$ python -q
>>> import numpy as np
>>> import numpy.linalg as la
>>> np.set_printoptions(precision=2, suppress=True, linewidth=140)
>>> tidy = lambda a: np.round(a, 2) + 0
>>> J = np.loadtxt("data.csv", delimiter=",")
>>> J
array([[-3.32,  1.1 ,  0.6 , -0.8 ],
       [ 3.61,  0.2 ,  0.9 ,  1.  ],
       [ 4.31, -0.5 ,  0.6 ,  1.  ],
       [ 3.89, -1.1 , -0.9 ,  1.  ],
       [ 3.31, -0.5 ,  0.  ,  0.9 ],
       [-8.1 , -0.3 ,  1.7 , -2.  ],
       [-0.13, -1.  ,  0.9 ,  0.  ],
       [-3.98, -0.3 , -0.8 , -1.1 ],
       [ 2.82,  0.3 ,  1.1 ,  0.8 ],
       [-6.26, -2.5 ,  1.3 , -1.5 ],
       [ 3.92,  1.3 , -0.7 ,  1.  ],
       [-3.59,  2.1 , -0.8 , -0.8 ],
       [ 1.34, -1.2 , -1.7 ,  0.3 ],
       [ 4.79, -1.3 ,  0.9 ,  1.2 ],
       [-0.03, -0.8 ,  0.3 ,  0.  ],
       [-0.28,  0.6 ,  0.3 ,  0.  ],
       [-1.86, -2.1 , -0.4 , -0.4 ],
       [-0.86, -0.4 , -0.8 , -0.2 ],
       [-4.21, -0.6 , -1.  , -1.1 ],
       [-1.76,  0.9 , -0.7 , -0.5 ],
       [ 5.17, -0.2 , -0.4 ,  1.3 ],
       [ 4.24, -1.1 ,  0.4 ,  1.2 ],
       [-1.36, -0.4 , -0.6 , -0.3 ]])
>>> d = la.norm(J[:, None] - J[None], axis=-1)
>>> d.mean(axis=1).argmax()
np.int64(5)
>>> tidy(d[:5, :5])
array([[0.  , 7.22, 8.  , 7.89, 7.05],
       [7.22, 0.  , 1.03, 2.24, 1.18],
       [8.  , 1.03, 0.  , 1.67, 1.17],
       [7.89, 2.24, 1.67, 0.  , 1.23],
       [7.05, 1.18, 1.17, 1.23, 0.  ]])
>>> d[5].round(6).argsort(kind="stable")[:4]
array([ 5,  9, 18,  7])
